$ python -q
>>> import numpy as np
>>> np.set_printoptions(precision=2, suppress=True, linewidth=140, floatmode="fixed")
>>> W0 = np.loadtxt("arr.csv", delimiter=",")
>>> W0
array([[ -6.08,   0.92,  -0.01],
       [ 15.07,   4.97,  -0.03],
       [-20.97,  -9.06,   0.14]])
>>> evals, vecs = np.linalg.eig(W0)
>>> np.sort(np.linalg.eigvals(np.linalg.inv(W0)))
array([-0.14,  0.16, 12.34])
>>> evals
array([-7.23,  6.18,  0.08])
>>> np.round(W0 @ vecs[:, 0] - evals[0] * vecs[:, 0], 2) + 0
array([0.00, 0.00, 0.00])
>>> np.sort(np.linalg.eigvals(W0.T))
array([-7.23,  0.08,  6.18])
>>> U, sv, vt = np.linalg.svd(W0)
>>> np.argmax(sv[:-1] / (sv[1:] + 1e-6)) + 1
np.int64(2)
>>> sv
array([28.30,  3.26,  0.04])
>>> M2 = U[:, :2] @ np.diag(sv[:2]) @ vt[:2]
>>> np.linalg.matrix_rank(W0, rtol=0.05)
np.int64(2)
>>> round(float(np.linalg.norm(W0 - M2) / np.linalg.norm(W0)), 2)
0.0
>>> t3 = np.stack([W0, 4 * W0, W0[::-1]])
>>> np.linalg.norm(t3, axis=(1, 2))
array([ 28.49, 113.94,  28.49])
>>> np.linalg.matrix_rank(t3.reshape(3, -1))
np.int64(2)
>>> x = np.array([4, 3, 3])
>>> h = np.maximum(W0 @ x, 0)
>>> np.flatnonzero(h > 1e-9)
array([1])
>>> np.tanh(W0 @ x)
array([-1.00,  1.00, -1.00])
>>> np.maximum(W0 @ (3 * x), 0)
array([  0.00, 225.30,   0.00])
>>> rng = np.random.default_rng(58070)
>>> lab = rng.permutation(3)
>>> M2 = W0[:, lab] * rng.choice([-1, 1], 3)
>>> M2
array([[  0.92,  -0.01,   6.08],
       [  4.97,  -0.03, -15.07],
       [ -9.06,   0.14,  20.97]])
>>> U, _, vt = np.linalg.svd(W0.T @ M2)
>>> np.round(U @ vt, 2) + 0
array([[ 0.00,  0.00, -1.00],
       [ 1.00,  0.00,  0.00],
       [ 0.00,  1.00,  0.00]])
>>> feats = np.loadtxt("mat.csv", delimiter=",")
>>> feats
array([[4.00, 1.00],
       [8.00, 2.00]])
>>> # null space of dimension 1
>>> r = np.linalg.matrix_rank(feats)
>>> r
np.int64(1)
>>> ns = np.linalg.svd(feats)[2][r:].T
>>> ns.shape
(2, 1)
>>> np.linalg.matrix_rank(feats.T @ feats), np.linalg.matrix_rank(feats @ feats.T)
(np.int64(1), np.int64(1))
>>> [int(np.linalg.matrix_rank(feats[:, :j + 1])) for j in range(2)]
[1, 1]
>>> m1 = np.loadtxt("a.csv", delimiter=",")
>>> m1
array([[  2.00,   3.00,   2.00],
       [  5.00,   4.00,   1.00],
       [  8.00,   7.00,   3.00],
       [  9.00,   5.00,   1.00],
       [  9.00,   2.00,  -1.00],
       [  8.00,  -1.00,   2.00],
       [ 10.00,   1.00,   2.00],
       [ 13.00,   0.00,   4.00],
       [ 14.00,  -3.00,   1.00],
       [ 14.00,  -4.00,   4.00],
       [ 15.00,  -4.00,   7.00],
       [ 18.00,  -1.00,   4.00],
       [ 18.00,   0.00,   6.00],
       [ 17.00,  -1.00,   7.00],
       [ 19.00,  -3.00,   6.00],
       [ 21.00,  -6.00,   8.00],
       [ 21.00,  -8.00,   5.00],
       [ 18.00,  -6.00,   8.00],
       [ 16.00,  -9.00,   6.00],
       [ 19.00,  -9.00,   7.00],
       [ 21.00, -12.00,   8.00],
       [ 23.00, -13.00,   6.00],
       [ 25.00, -10.00,   3.00],
       [ 25.00, -12.00,   2.00],
       [ 27.00, -10.00,   3.00],
       [ 25.00,  -8.00,   2.00],
       [ 26.00,  -7.00,   1.00]])
>>> W2 = m1[[13, 10]].astype(float)
>>> for _ in range(4):
...     lab = np.linalg.norm(m1[:, None] - W2, axis=-1).argmin(axis=1)
...     W2 = np.array([m1[lab == j].mean(axis=0) for j in range(2)])
... 
>>> lab
array([0, 0, 0, 0, 0, 0, 0, 0, 0, 0, 0, 0, 0, 0, 1, 1, 1, 1, 1, 1, 1, 1, 1, 1, 1, 1, 1])
>>> W2[1] - W2[0]
array([10.57, -9.26,  1.93])
>>> np.bincount(lab)
array([14, 13])
>>> M2 = m1 / np.linalg.norm(m1, axis=1, keepdims=True)
>>> gram = M2 @ M2.T
>>> (gram - 2 * np.eye(27)).round(6).argmax(axis=1)
array([ 2,  2,  1,  1,  6, 14,  7, 12, 26, 15, 17,  5,  7, 12,  5, 17,  9, 10, 20, 18, 18, 18, 24, 22, 22, 24, 25])
>>> round(np.degrees(np.arccos(np.clip(gram[11, 4], -1, 1))), 2)
np.float64(24.36)
>>> E = np.load("x.npy")
>>> E
array([[ 0.02, -0.08, -0.08, -0.05],
       [-0.08,  0.42,  0.42,  0.25],
       [-0.08,  0.42,  0.42,  0.25],
       [-0.05,  0.25,  0.25,  0.15]])
>>> # a projection of rank 1
>>> r = np.linalg.matrix_rank(E)
>>> r
np.int64(1)
>>> ns = np.linalg.svd(E)[2][r:].T
>>> [int(np.linalg.matrix_rank(E[:i])) for i in range(1, len(E) + 1)]
[1, 1, 1, 1]
>>> np.round(E @ ns, 2) + 0
array([[0.00, 0.00, 0.00],
       [0.00, 0.00, 0.00],
       [0.00, 0.00, 0.00],
       [0.00, 0.00, 0.00]])
>>> ns @ ns.T
array([[ 0.98,  0.08,  0.08,  0.05],
       [ 0.08,  0.58, -0.42, -0.25],
       [ 0.08, -0.42,  0.58, -0.25],
       [ 0.05, -0.25, -0.25,  0.85]])
>>> np.allclose(E @ ns, 0)
True
>>> evals, vecs = np.linalg.eigh(E)
>>> np.round(vecs.T @ E @ vecs, 2) + 0
array([[0.00, 0.00, 0.00, 0.00],
       [0.00, 0.00, 0.00, 0.00],
       [0.00, 0.00, 0.00, 0.00],
       [0.00, 0.00, 0.00, 1.00]])
>>> np.abs(vecs[:, -1])
array([0.13, 0.65, 0.65, 0.39])
>>> np.round(np.linalg.svd(E, compute_uv=False), 2) + 0
array([1.00, 0.00, 0.00, 0.00])
>>> vecs @ np.diag(evals) @ vecs.T
array([[ 0.02, -0.08, -0.08, -0.05],
       [-0.08,  0.42,  0.42,  0.25],
       [-0.08,  0.42,  0.42,  0.25],
       [-0.05,  0.25,  0.25,  0.15]])
>>> (evals > 1e-8).sum(), (evals < -1e-8).sum()
(np.int64(1), np.int64(0))
>>> np.unique(evals.round(6) + 0, return_counts=True)[1]
array([3, 1])
